$ python -q
>>> import numpy as np
>>> import numpy.linalg as la
>>> np.set_printoptions(precision=2, suppress=True, linewidth=120)
>>> def rnd(a):
...     return np.round(a, 2) + 0
... 
>>> W0 = np.loadtxt("w.csv", delimiter=",")
>>> print(rnd(W0))
[[ 0.83  0.63 -0.27]
 [ 0.63  0.51 -0.43]
 [-0.27 -0.43  1.65]]
>>> # looks like rank 2
>>> rng = np.random.default_rng(629)
>>> idx = rng.permutation(3)
>>> print(idx)
[1 2 0]
>>> A2 = W0[idx][:, idx]
>>> print(rnd(la.det(A2)), rnd(la.det(W0[idx])))
0.0 0.0
>>> print(rnd(np.diag(A2)))
[0.51 1.65 0.83]
>>> print(np.allclose(A2, W0))
False
>>> print(rnd(np.sort(np.abs(la.eigvals(A2)))))
[0. 1. 2.]
>>> print(rnd(A2))
[[ 0.51 -0.43  0.63]
 [-0.43  1.65 -0.27]
 [ 0.63 -0.27  0.83]]
>>> print(np.einsum("ij,ji->", W0, W0))
5.0
>>> print(rnd(np.poly(W0)))
[ 1. -3.  2.  0.]
>>> print(rnd(np.einsum("ii->", W0)))
3.0
>>> print(rnd(la.det(W0.T)))
0.0
>>> print(rnd(la.eigvals(W0)))
[0. 1. 2.]
>>> left, sig, VT = la.svd(W0)
>>> V = VT[:(sig > 1e-8).sum()]
>>> x = W0[2] + 5 * W0[0] + rng.integers(2) * np.eye(3)[0]
>>> print(rnd(x))
[4.9  2.74 0.32]
>>> print(rnd(V.T @ V))
[[ 0.67  0.47  0.07]
 [ 0.47  0.35 -0.09]
 [ 0.07 -0.09  0.99]]
>>> print(la.matrix_rank(np.vstack([W0, x])))
3
>>> print(np.allclose(V.T @ V @ x, x))
False
>>> J = np.load("x.npy")
>>> print(J)
[[-0.05 -0.13]
 [-0.25 -0.65]
 [-0.45 -1.17]
 [-0.35 -0.91]]
>>> # rank 1
>>> left, sig, VT = la.svd(J)
>>> V = VT[:(sig > 1e-8).sum()]
>>> x = J[1] + 5 * J[3] + rng.integers(2) * np.eye(2)[0]
>>> print(x)
[-2.  -5.2]
>>> print(rnd(la.norm(x - V.T @ V @ x)))
0.0
>>> print(np.allclose(V.T @ V @ x, x))
True
>>> print(rnd(np.diag(V.T @ V)))
[0.13 0.87]
>>> mat = np.load("run4.npy")
>>> print(mat)
[[142 -14 133]
 [-14 117  38]
 [133  38 189]]
>>> rank = la.matrix_rank(J)
>>> print(rank)
1
>>> ns = la.svd(J)[2][rank:].T
>>> print(rnd(ns @ ns.T))
[[ 0.87 -0.34]
 [-0.34  0.13]]
>>> print(la.matrix_rank(J.T @ J), la.matrix_rank(J @ J.T))
1 1
>>> print(np.allclose(J @ ns, 0))
True
>>> x = np.ones(3)
>>> for _ in range(4):
...     x = mat @ x
...     x /= la.norm(x)
...     print(round(x @ mat @ x, 2))
... 
295.56
301.48
302.56
302.75
>>> print(rnd(la.eigvalsh(mat)[-1]))
302.79
>>> print(rnd(x))
[0.62 0.12 0.77]
>>> u = np.array([-5, 2, 3])
>>> A2 = mat + np.outer(u, np.eye(3)[0])
>>> print(A2)
[[137. -14. 133.]
 [-12. 117.  38.]
 [136.  38. 189.]]
>>> print(la.matrix_rank(A2 - mat))
1
>>> left, sig, VT = la.svd(mat, full_matrices=False)
>>> print(np.abs(left[:, 0]).round(6).argmax())
2
>>> print(rnd(sig / sig[0]))
[1.   0.42 0.06]
>>> print(rnd(left.T @ mat @ VT.T))
[[302.79   0.     0.  ]
 [  0.   127.4    0.  ]
 [  0.     0.    17.8 ]]
>>> print(left.shape, sig.shape, VT.shape)
(3, 3) (3,) (3, 3)
>>> print(rnd(VT @ VT.T))
[[1. 0. 0.]
 [0. 1. 0.]
 [0. 0. 1.]]
>>> print(rnd(left.T @ left))
[[1. 0. 0.]
 [0. 1. 0.]
 [0. 0. 1.]]
>>> print(rnd(np.sqrt((sig ** 2).sum())), rnd(la.norm(mat)))
328.99 328.99
>>> print((sig > 1e-8).sum())
3
>>> idx = rng.permutation(3)
>>> print(idx)
[1 2 0]
>>> A2 = mat[idx][:, idx]
>>> print(np.trace(A2))
448
>>> print(np.allclose(A2, mat))
False
>>> print(rnd(la.det(A2)), rnd(la.det(mat[idx])))
686829.0 686829.0
>>> E = np.loadtxt("m.csv", delimiter=",")
>>> print(E)
[[ 0.31 -0.82 -0.25]
 [ 0.91 -0.95 -0.58]
 [-0.51  0.27  0.18]
 [-0.28 -0.13  0.05]
 [-0.48 -0.04  0.12]
 [ 0.21 -0.56 -0.15]
 [-0.47  1.    0.61]
 [-0.58  1.    0.58]
 [-0.74  0.84  0.4 ]
 [ 0.59  0.92  0.08]
 [-0.93  0.98  0.65]
 [ 0.79 -0.84 -0.42]
 [-0.86 -0.49  0.23]
 [-0.94  0.47  0.47]
 [-0.64  0.9   0.39]
 [ 0.85 -0.12 -0.31]
 [-0.84  0.8   0.44]
 [ 0.62  0.85  0.02]
 [ 0.94 -0.92 -0.58]
 [ 0.97 -0.94 -0.65]
 [-0.63 -0.36  0.12]
 [-0.7  -0.68  0.08]
 [ 0.81 -0.51 -0.35]
 [-0.82 -0.74  0.13]]
>>> A2 = E / np.sqrt((E ** 2).mean(axis=1, keepdims=True))
>>> print(rnd(la.norm(A2, axis=1)))
[1.73 1.73 1.73 1.73 1.73 1.73 1.73 1.73 1.73 1.73 1.73 1.73 1.73 1.73 1.73 1.73 1.73 1.73 1.73 1.73 1.73 1.73 1.73
 1.73]
>>> print(la.matrix_rank(E - E.mean(axis=1, keepdims=True)))
2
>>> print(rnd(A2[11]))
[ 1.11 -1.19 -0.59]
>>> K = np.load("out3.npy")
>>> print(K)
[[ 1  0  0  0]
 [ 0  3  0  0]
 [ 0  0 -2  0]
 [ 0  0  0  2]]
>>> x = np.array([0, 1, 5, 3])
>>> print(K * x)
[[  0   0   0   0]
 [  0   3   0   0]
 [  0   0 -10   0]
 [  0   0   0   6]]
>>> print((K @ x).argmax())
3
>>> print(K @ (2 * x))
[  0   6 -20  12]
>>> Q, V = la.qr(K[:, :1])[0], la.qr(K[:, 1:])[0]
>>> sig = la.svd(Q.T @ V, compute_uv=False)
>>> print(sig)
[0.]
>>> print(rnd(la.norm(Q @ Q.T - V @ V.T, 2)))
1.0
>>> print(np.degrees(np.arccos(sig.clip(0, 1))))
[90.]
>>> u = np.array([9, 8, 8, 4])
>>> A2 = K + np.outer(u, np.eye(4)[0])
>>> print(rnd(la.det(A2) / la.det(K)), rnd(1 + la.solve(K, u)[0]))
10.0 10.0
>>> P = np.triu(np.array([[-1, -2, -3, -1], [-1, 3, -1, 3], [0, -1, 3, 0], [-2, 3, 1, 2]]), 1) + np.eye(4)
>>> A2 = P @ K @ la.inv(P)
>>> print(A2)
[[ 1. -4.  5. 11.]
 [ 0.  3.  5. -3.]
 [ 0.  0. -2.  0.]
 [ 0.  0.  0.  2.]]
>>> print(la.matrix_rank(A2))
4
>>> print(np.trace(A2), np.trace(K))
4.0 4
>>> def softmax(z):
...     e = np.exp(z - z.max(axis=-1, keepdims=True))
...     return e / e.sum(axis=-1, keepdims=True)
... 
>>> print(softmax(A2).sum(axis=1))
[1. 1. 1. 1.]
>>> print(rnd(softmax(A2[1])))
[0.01 0.12 0.88 0.  ]
>>> att = A2 @ A2.T / np.sqrt(4)
>>> print(softmax(att).round(6).argmax(axis=1))
[0 1 2 0]
>>> print(rnd(softmax(att + np.triu(np.full(att.shape, -np.inf), 1))))
[[1. 0. 0. 0.]
 [0. 1. 0. 0.]
 [0. 0. 1. 0.]
 [1. 0. 0. 0.]]
>>> print(rnd(softmax(att)))
[[1.   0.   0.   0.  ]
 [0.   1.   0.   0.  ]
 [0.   0.   0.88 0.12]
 [1.   0.   0.   0.  ]]
